% ipython --no-banner

In [1]: import numpy as np

In [2]: from numpy import linalg as LA

In [3]: np.set_printoptions(precision=2, suppress=True, linewidth=200)

In [4]: def rnd(a):
   ...:     return np.round(a, 2) + 0
   ...: 

In [5]: mat = np.loadtxt("run15.csv", delimiter=",")

In [6]: mat
Out[6]: 
array([[0., 0., 1., 0.],
       [0., 0., 0., 1.],
       [1., 0., 0., 0.],
       [0., 1., 0., 0.]])

In [7]: vals, evecs = LA.eigh(mat)

In [8]: rnd(LA.eigvalsh(mat + -2 * np.eye(4)))
Out[8]: array([-3., -3., -1., -1.])

In [9]: (vals > 1e-8).sum(), (vals < -1e-8).sum()
Out[9]: (np.int64(2), np.int64(2))

In [10]: np.unique(vals.round(6) + 0, return_counts=True)[1]
Out[10]: array([2, 2])

In [11]: rnd(LA.eigvalsh(mat @ mat))
Out[11]: array([1., 1., 1., 1.])

In [12]: Y = LA.inv(mat)

In [13]: print((np.abs(Y) > 1e-9).astype(int))
[[0 0 1 0]
 [0 0 0 1]
 [1 0 0 0]
 [0 1 0 0]]

In [14]: print(rnd(LA.slogdet(mat)[0]))
1.0

In [15]: rnd(LA.det(mat) * LA.det(Y))
Out[15]: np.float64(1.0)

In [16]: rnd(LA.det(mat) * Y)
Out[16]: 
array([[0., 0., 1., 0.],
       [0., 0., 0., 1.],
       [1., 0., 0., 0.],
       [0., 1., 0., 0.]])

In [17]: mat @ Y
Out[17]: 
array([[1., 0., 0., 0.],
       [0., 1., 0., 0.],
       [0., 0., 1., 0.],
       [0., 0., 0., 1.]])

In [18]: rnd(LA.inv(Y))
Out[18]: 
array([[0., 0., 1., 0.],
       [0., 0., 0., 1.],
       [1., 0., 0., 0.],
       [0., 1., 0., 0.]])

In [19]: A = np.load("layer1.npy")

In [20]: A
Out[20]: 
array([[-1.8,  0.9,  1.1, -2.1,  0.7, -0.3, -0.7, -0.4,  1.5,  1.3, -0.1, -0.3,  0.7, -0.6],
       [ 0.2,  0.9, -1.1, -1.6, -1.3,  0.9, -0.7,  1.2, -1.2, -0.5, -1.3, -0.1, -0.7,  0.8],
       [ 0.2,  0.8,  0.1,  1. ,  0.8,  0.3,  1.3,  0.9,  0.6, -0.5, -1.7,  0.7, -0.1, -0.2],
       [-0.1, -0.2,  2. ,  0.2,  0.3, -0.3,  0.5, -0.3,  3.6, -1.1, -0.7, -2.2, -0.5, -0.4],
       [ 0.1, -0.4,  0. , -1.3,  1.2,  0.3,  0. ,  0.6,  1.5,  1.1, -1.2, -0.4, -1.2, -0.2],
       [-1. , -0.8,  1.4,  1.1, -0.6,  1.4,  0.5,  0.8,  0. , -0.3, -1.9, -1.8,  0.8, -0.5]])

In [21]: x0 = np.array([-6, -4, 6, -8, -7, 7, -8, -8, 4, -2, 6, 3, 9, 3])

In [22]: rnd(A @ np.ones(14))
Out[22]: array([-0.1, -4.5,  4.2,  0.8,  0.1, -0.9])

In [23]: LA.norm(A @ x0) <= LA.norm(A, 2) * LA.norm(x0) + 1e-9
Out[23]: np.True_

In [24]: print(A @ np.eye(14)[1])
[ 0.9  0.9  0.8 -0.2 -0.4 -0.8]
